% ipython --no-banner

In [1]: import numpy as np

In [2]: import numpy.linalg as la

In [3]: np.set_printoptions(precision=3, suppress=True, linewidth=100, sign=" ")

In [4]: def tidy(a):
   ...:     return np.round(a, 3) + 0
   ...: 

In [5]: E = np.load("block5.npy")

In [6]: E
Out[6]: 
array([[ 1,  0,  0,  0,  0,  0,  0,  0,  0],
       [ 1,  1,  0,  0,  0,  0,  0,  0,  0],
       [ 3,  3,  1,  0,  0,  0,  0,  0,  0],
       [ 2,  0,  2,  1,  0,  0,  0,  0,  0],
       [ 3,  0,  1,  3,  1,  0,  0,  0,  0],
       [ 2,  3,  2,  0,  0,  1,  0,  0,  0],
       [ 3,  1,  0,  2,  2,  2,  1,  0,  0],
       [ 1,  0,  0,  1,  2,  3,  3,  1,  0],
       [ 0,  2,  3,  3,  0,  2,  3,  0,  1]])

In [7]: # triangular, det is the product of the diagonal

In [8]: W1 = np.array([[2, 2, 2],
   ...:     [2, 2, 2],
   ...:     [1, 2, 2],
   ...:     [0, 0, 1],
   ...:     [0, 1, 0],
   ...:     [2, 2, 0],
   ...:     [2, 1, 2],
   ...:     [0, 1, 1],
   ...:     [1, 2, 1]])

In [9]: b = np.array([3, 3, 5])

In [10]: H = np.maximum(E @ W1 + b, 0)

In [11]: (H > 0).mean(axis=0)
Out[11]: array([ 1.,  1.,  1.])

In [12]: W2 = np.array([[-2, 3], [3, 3], [0, 4]])

In [13]: H @ W2
Out[13]: 
array([[   5,   58],
       [   7,   78],
       [  19,  175],
       [  15,  116],
       [  16,  130],
       [  23,  184],
       [  20,  173],
       [  17,  162],
       [  24,  229]])

In [14]: x = np.array([1, -5, 2, 1, -5, 5, 5, 1, 1])

In [15]: y = E @ x

In [16]: y
Out[16]: array([  1,  -4, -10,   7,   3,  -4,   5,  23,  25])

In [17]: tidy(la.solve(E, -3 * y))
Out[17]: array([ -3.,  15.,  -6.,  -3.,  15., -15., -15.,  -3.,  -3.])

In [18]: tidy(la.solve(E.T, E[2]))
Out[18]: array([ 0.,  0.,  1.,  0.,  0.,  0.,  0.,  0.,  0.])

In [19]: tidy(la.solve(E, y + E[:, 7]))
Out[19]: array([ 1., -5.,  2.,  1., -5.,  5.,  5.,  2.,  1.])

In [20]: x = np.array([0, 4, 5, 2, 4, 4, 5, 0, 3])

In [21]: y = E @ x

In [22]: b, lr = np.zeros(9), 1 / la.norm(E, 2) ** 2

In [23]: for i in range(200):
    ...:     b -= lr * E.T @ (E @ b - y)
    ...:     if i % 50 == 0: print(i, round(la.norm(E @ b - y), 3))
    ...: 
0 19.045
50 0.789
100 0.601
150 0.51

In [24]: tidy(b)
Out[24]: array([ 0.337,  3.894,  4.209,  2.803,  1.455,  5.27 ,  4.901,  0.483,  0.96 ])
